>>> import numpy as np
>>> from numpy import linalg as LA
>>> np.set_printoptions(precision=3, suppress=True, linewidth=160)
>>> def rd(a):
...     return np.round(a, 3) + 0
... 
>>> F = np.loadtxt("data.csv", delimiter=",")
>>> print(F)
[[0. 1. 1. 4. 5. 5. 0. 0. 0. 4. 3.]
 [0. 0. 5. 1. 3. 3. 5. 2. 2. 3. 3.]
 [0. 0. 0. 0. 5. 0. 0. 1. 5. 1. 2.]
 [0. 0. 0. 0. 2. 5. 5. 3. 4. 0. 2.]
 [0. 0. 0. 0. 0. 1. 3. 2. 0. 0. 3.]
 [0. 0. 0. 0. 0. 0. 2. 2. 5. 0. 5.]
 [0. 0. 0. 0. 0. 0. 0. 4. 2. 2. 3.]
 [0. 0. 0. 0. 0. 0. 0. 0. 0. 5. 1.]
 [0. 0. 0. 0. 0. 0. 0. 0. 0. 0. 4.]
 [0. 0. 0. 0. 0. 0. 0. 0. 0. 0. 0.]
 [0. 0. 0. 0. 0. 0. 0. 0. 0. 0. 0.]]
>>> out = np.array([[-1, 3],
...     [1, -2],
...     [-2, 3],
...     [2, 1],
...     [-1, 2],
...     [1, -2],
...     [-3, 3],
...     [-2, -2],
...     [-1, 1],
...     [0, 2],
...     [-2, 3]])
>>> print(np.einsum("ij,ij->i", F, F))
[93. 95. 56. 83. 23. 58. 33. 26. 16.  0.  0.]
>>> print(LA.matrix_rank(np.vstack([F, out.T])))
11
>>> print(np.vstack([F, out.T]).shape)
(13, 11)
>>> W0 = np.load("a.npy")
>>> print(W0)
[[-0.021 -0.388 -0.653  0.094  0.339 -0.011  0.492  0.174  0.797]
 [ 0.127  0.279  0.561  0.003 -0.282 -0.094 -0.279  0.009 -0.539]
 [-0.336  0.433  0.567 -0.193 -0.457 -0.01  -0.909 -0.397 -0.934]
 [-0.25   0.393  0.508 -0.166 -0.378  0.057 -0.745 -0.394 -0.847]
 [ 0.313 -0.38  -0.466  0.191  0.368 -0.044  0.788  0.398  0.829]]
>>> W0 @ W0
Traceback (most recent call last):
  File "<python-input-12>", line 1, in <module>
    W0 @ W0
    ~~~^~~~
ValueError: matmul: Input operand 1 has a mismatch in its core dimension 0, with gufunc signature (n?,k),(k,m?)->(n?,m?) (size 5 is different from 9)
>>> gram = W0.T @ W0
>>> print(np.allclose(gram, gram.T))
True
>>> print(rd(np.trace(gram)), rd((W0 ** 2).sum()))
9.375 9.375
>>> print((W0 @ W0.T).shape)
(5, 5)
>>> vec = np.array([1, 0, 2, 2, 1, 1, 2, 0, 2])
>>> print(np.sign((W0 @ vec).round(6)))
[ 1. -1. -1. -1.  1.]
>>> print(rd(W0 @ np.ones(9)))
[ 0.823 -0.215 -2.236 -1.822  1.997]
>>> print((W0 @ vec).argmax())
4
>>> print(rd(W0 @ vec))
[ 1.767 -0.757 -3.741 -3.071  3.321]
>>> vec = np.array([-3, 4, 5, 9, -5, -6, -1, -9, 3])
>>> a = np.maximum(W0 @ vec, 0)
>>> print(rd(np.tanh(W0 @ vec)))
[-1.     0.999  1.     1.    -1.   ]
>>> print(rd(np.maximum(W0 @ vec, 0) - np.maximum(-W0 @ vec, 0)))
[-5.204  4.122  7.863  6.666 -6.529]
>>> print(W0 * (a > 1e-9)[:, None])
[[-0.    -0.    -0.     0.     0.    -0.     0.     0.     0.   ]
 [ 0.127  0.279  0.561  0.003 -0.282 -0.094 -0.279  0.009 -0.539]
 [-0.336  0.433  0.567 -0.193 -0.457 -0.01  -0.909 -0.397 -0.934]
 [-0.25   0.393  0.508 -0.166 -0.378  0.057 -0.745 -0.394 -0.847]
 [ 0.    -0.    -0.     0.     0.    -0.     0.     0.     0.   ]]
>>> print(rd(a))
[0.    4.122 7.863 6.666 0.   ]
>>> print(rd(np.maximum(W0 @ (3 * vec), 0)))
[ 0.    12.366 23.589 19.998  0.   ]
>>> K = np.load("run4.npy")
>>> print(K)
[[ 1 -1  1 -1  1 -1  1 -1]
 [ 1  1 -1 -1 -1 -1  1  1]
 [ 1  1 -1 -1  1  1 -1 -1]
 [ 1  1  1  1  1  1  1  1]
 [ 1 -1 -1  1  1 -1 -1  1]
 [ 1 -1 -1  1 -1  1  1 -1]
 [ 1 -1  1 -1 -1  1 -1  1]
 [ 1  1  1  1 -1 -1 -1 -1]]
>>> rng = np.random.default_rng(56666)
>>> out = K + rng.integers(-2, 3, (8, 1)) @ rng.integers(-2, 3, (1, 8))
>>> print(out)
[[-1  3  3 -1 -3 -5 -1  1]
 [ 3 -3 -3 -1  3  3  3 -1]
 [ 2 -1 -2 -1  3  3  0 -2]
 [ 0  3  2  1 -1 -1  0  2]
 [ 0  1  0  1 -1 -3 -2  2]
 [ 1 -1 -1  1 -1  1  1 -1]
 [-1  3  3 -1 -5 -3 -3  3]
 [ 3 -3 -1  1  3  3  1 -3]]
>>> print(LA.matrix_rank(out - K, tol=1e-8))
1
>>> print(np.abs(out - K).sum(axis=1))
[20 20 10 10 10  0 20 20]
